$ python3 -q
>>> import numpy as np
>>> import numpy.linalg as la
>>> np.set_printoptions(precision=3, suppress=True, linewidth=140)
>>> q, _ = la.qr(np.array([[1.2, 0.8, 0.1, 0.1],
...     [0.9, 0.9, -0.1, -0.6],
...     [1.3, 0.9, 0.4, -0.1],
...     [1.6, -0.2, 0.8, 3.3]]))
>>> vals = np.array([2, 0, 0, 1])
>>> X = q @ np.diag(vals) @ q.T
>>> X
array([[ 0.988, -0.151,  0.453,  0.476],
       [-0.151,  0.678,  0.384,  0.545],
       [ 0.453,  0.384,  0.521,  0.646],
       [ 0.476,  0.545,  0.646,  0.812]])
>>> # symmetric, so the eigenvalues are real
>>> Uu, s, vt = la.svd(X)
>>> s.round(3) + 0
array([2., 1., 0., 0.])
>>> A2 = Uu[:, :2] @ np.diag(s[:2]) @ vt[:2]
>>> round(np.abs(X - A2).max(), 3)
np.float64(0.0)
>>> A2
array([[ 0.988, -0.151,  0.453,  0.476],
       [-0.151,  0.678,  0.384,  0.545],
       [ 0.453,  0.384,  0.521,  0.646],
       [ 0.476,  0.545,  0.646,  0.812]])
>>> Uu, s, vt = la.svd(X)
>>> vecs = vt[:(s > 1e-8).sum()]
>>> rng = np.random.default_rng(46723)
>>> x = X[1] + -2 * X[2] + rng.integers(2) * np.eye(4)[3]
>>> x
array([-1.058, -0.089, -0.659, -0.746])
>>> print(vecs.T @ vecs)
[[ 0.767 -0.318  0.213  0.18 ]
 [-0.318  0.554  0.204  0.324]
 [ 0.213  0.204  0.261  0.326]
 [ 0.18   0.324  0.326  0.418]]
>>> arr = np.eye(12, dtype=int)[rng.permutation(12)] * np.array([-1, -3, -3, 2, 0, -1, 3, 0, 0, -3, 2, 1])
>>> arr
array([[ 0,  0,  0,  0,  0, -1,  0,  0,  0,  0,  0,  0],
       [ 0,  0,  0,  0,  0,  0,  0,  0,  0,  0,  0,  1],
       [ 0, -3,  0,  0,  0,  0,  0,  0,  0,  0,  0,  0],
       [-1,  0,  0,  0,  0,  0,  0,  0,  0,  0,  0,  0],
       [ 0,  0, -3,  0,  0,  0,  0,  0,  0,  0,  0,  0],
       [ 0,  0,  0,  0,  0,  0,  0,  0,  0,  0,  0,  0],
       [ 0,  0,  0,  2,  0,  0,  0,  0,  0,  0,  0,  0],
       [ 0,  0,  0,  0,  0,  0,  0,  0,  0,  0,  0,  0],
       [ 0,  0,  0,  0,  0,  0,  0,  0,  0,  0,  0,  0],
       [ 0,  0,  0,  0,  0,  0,  0,  0,  0,  0,  2,  0],
       [ 0,  0,  0,  0,  0,  0,  3,  0,  0,  0,  0,  0],
       [ 0,  0,  0,  0,  0,  0,  0,  0,  0, -3,  0,  0]])
>>> arr.T @ arr
array([[1, 0, 0, 0, 0, 0, 0, 0, 0, 0, 0, 0],
       [0, 9, 0, 0, 0, 0, 0, 0, 0, 0, 0, 0],
       [0, 0, 9, 0, 0, 0, 0, 0, 0, 0, 0, 0],
       [0, 0, 0, 4, 0, 0, 0, 0, 0, 0, 0, 0],
       [0, 0, 0, 0, 0, 0, 0, 0, 0, 0, 0, 0],
       [0, 0, 0, 0, 0, 1, 0, 0, 0, 0, 0, 0],
       [0, 0, 0, 0, 0, 0, 9, 0, 0, 0, 0, 0],
       [0, 0, 0, 0, 0, 0, 0, 0, 0, 0, 0, 0],
       [0, 0, 0, 0, 0, 0, 0, 0, 0, 0, 0, 0],
       [0, 0, 0, 0, 0, 0, 0, 0, 0, 9, 0, 0],
       [0, 0, 0, 0, 0, 0, 0, 0, 0, 0, 4, 0],
       [0, 0, 0, 0, 0, 0, 0, 0, 0, 0, 0, 1]])
>>> la.norm(arr, axis=0)
array([1., 3., 3., 2., 0., 1., 3., 0., 0., 3., 2., 1.])
>>> Uu, s, vt = la.svd(arr)
>>> np.argmax(s[:-1] / (s[1:] + 1e-6)) + 1
np.int64(9)
>>> s
array([ 3.,  3.,  3.,  3.,  2.,  2.,  1.,  1.,  1.,  0.,  0., -0.])
>>> A2 = Uu[:, :9] @ np.diag(s[:9]) @ vt[:9]
>>> np.round(la.norm(arr - A2) / la.norm(arr), 3)
np.float64(0.0)
>>> feats = np.load("case3.npy")
>>> feats
array([[ 1.026,  0.182,  0.206,  1.081, -1.168,  0.583],
       [ 0.616,  0.421, -0.66 , -1.515, -0.636,  0.554],
       [ 1.026,  0.293,  0.249,  0.072,  1.462,  0.811],
       [-0.821,  0.144,  1.381, -0.385, -0.271,  1.084],
       [-0.821, -0.19 , -1.238,  0.538,  0.131,  1.205],
       [-0.41 ,  1.91 , -0.14 ,  0.303,  0.06 , -0.264]])
>>> A2 = feats / np.sqrt((feats ** 2).mean(axis=1, keepdims=True))
>>> la.norm(A2, axis=1)
array([2.449, 2.449, 2.449, 2.449, 2.449, 2.449])
>>> la.matrix_rank(A2) == la.matrix_rank(feats)
np.True_
>>> A2[2]
array([1.257, 0.359, 0.305, 0.088, 1.79 , 0.993])
>>> mat = np.maximum(np.array([[1],
...     [1],
...     [1],
...     [0],
...     [0],
...     [2],
...     [1],
...     [1],
...     [2],
...     [0],
...     [1],
...     [2],
...     [0],
...     [1],
...     [1],
...     [1],
...     [0],
...     [0],
...     [2],
...     [0],
...     [0],
...     [0],
...     [1],
...     [1],
...     [0],
...     [1],
...     [0],
...     [0],
...     [1],
...     [0],
...     [2],
...     [1],
...     [2],
...     [2],
...     [2],
...     [0],
...     [1],
...     [2],
...     [1],
...     [1],
...     [0],
...     [0],
...     [1]]) @ np.array([[-6, 4, -6, -5, -6, 0, -7, 3, 0]]) + np.array([1, 0, 0, 2, 1, 2, 1, 1, 1]), 0)
>>> mat
array([[0, 4, 0, 0, 0, 2, 0, 4, 1],
       [0, 4, 0, 0, 0, 2, 0, 4, 1],
       [0, 4, 0, 0, 0, 2, 0, 4, 1],
       [1, 0, 0, 2, 1, 2, 1, 1, 1],
       [1, 0, 0, 2, 1, 2, 1, 1, 1],
       [0, 8, 0, 0, 0, 2, 0, 7, 1],
       [0, 4, 0, 0, 0, 2, 0, 4, 1],
       [0, 4, 0, 0, 0, 2, 0, 4, 1],
       [0, 8, 0, 0, 0, 2, 0, 7, 1],
       [1, 0, 0, 2, 1, 2, 1, 1, 1],
       [0, 4, 0, 0, 0, 2, 0, 4, 1],
       [0, 8, 0, 0, 0, 2, 0, 7, 1],
       [1, 0, 0, 2, 1, 2, 1, 1, 1],
       [0, 4, 0, 0, 0, 2, 0, 4, 1],
       [0, 4, 0, 0, 0, 2, 0, 4, 1],
       [0, 4, 0, 0, 0, 2, 0, 4, 1],
       [1, 0, 0, 2, 1, 2, 1, 1, 1],
       [1, 0, 0, 2, 1, 2, 1, 1, 1],
       [0, 8, 0, 0, 0, 2, 0, 7, 1],
       [1, 0, 0, 2, 1, 2, 1, 1, 1],
       [1, 0, 0, 2, 1, 2, 1, 1, 1],
       [1, 0, 0, 2, 1, 2, 1, 1, 1],
       [0, 4, 0, 0, 0, 2, 0, 4, 1],
       [0, 4, 0, 0, 0, 2, 0, 4, 1],
       [1, 0, 0, 2, 1, 2, 1, 1, 1],
       [0, 4, 0, 0, 0, 2, 0, 4, 1],
       [1, 0, 0, 2, 1, 2, 1, 1, 1],
       [1, 0, 0, 2, 1, 2, 1, 1, 1],
       [0, 4, 0, 0, 0, 2, 0, 4, 1],
       [1, 0, 0, 2, 1, 2, 1, 1, 1],
       [0, 8, 0, 0, 0, 2, 0, 7, 1],
       [0, 4, 0, 0, 0, 2, 0, 4, 1],
       [0, 8, 0, 0, 0, 2, 0, 7, 1],
       [0, 8, 0, 0, 0, 2, 0, 7, 1],
       [0, 8, 0, 0, 0, 2, 0, 7, 1],
       [1, 0, 0, 2, 1, 2, 1, 1, 1],
       [0, 4, 0, 0, 0, 2, 0, 4, 1],
       [0, 8, 0, 0, 0, 2, 0, 7, 1],
       [0, 4, 0, 0, 0, 2, 0, 4, 1],
       [0, 4, 0, 0, 0, 2, 0, 4, 1],
       [1, 0, 0, 2, 1, 2, 1, 1, 1],
       [1, 0, 0, 2, 1, 2, 1, 1, 1],
       [0, 4, 0, 0, 0, 2, 0, 4, 1]])
>>> la.lstsq(mat[:-1].T, mat[-1])[2]
np.int32(3)
>>> round(float(np.trace(la.pinv(mat) @ mat)), 3)
3.0
>>> print(np.abs(np.diag(la.qr(mat)[1])) > 1e-9)
[ True  True False False False  True False False False]
>>> np.unique(mat.round(6), axis=0).shape
(3, 9)
>>> np.allclose(mat[:-1].T @ la.lstsq(mat[:-1].T, mat[-1])[0], mat[-1])
True
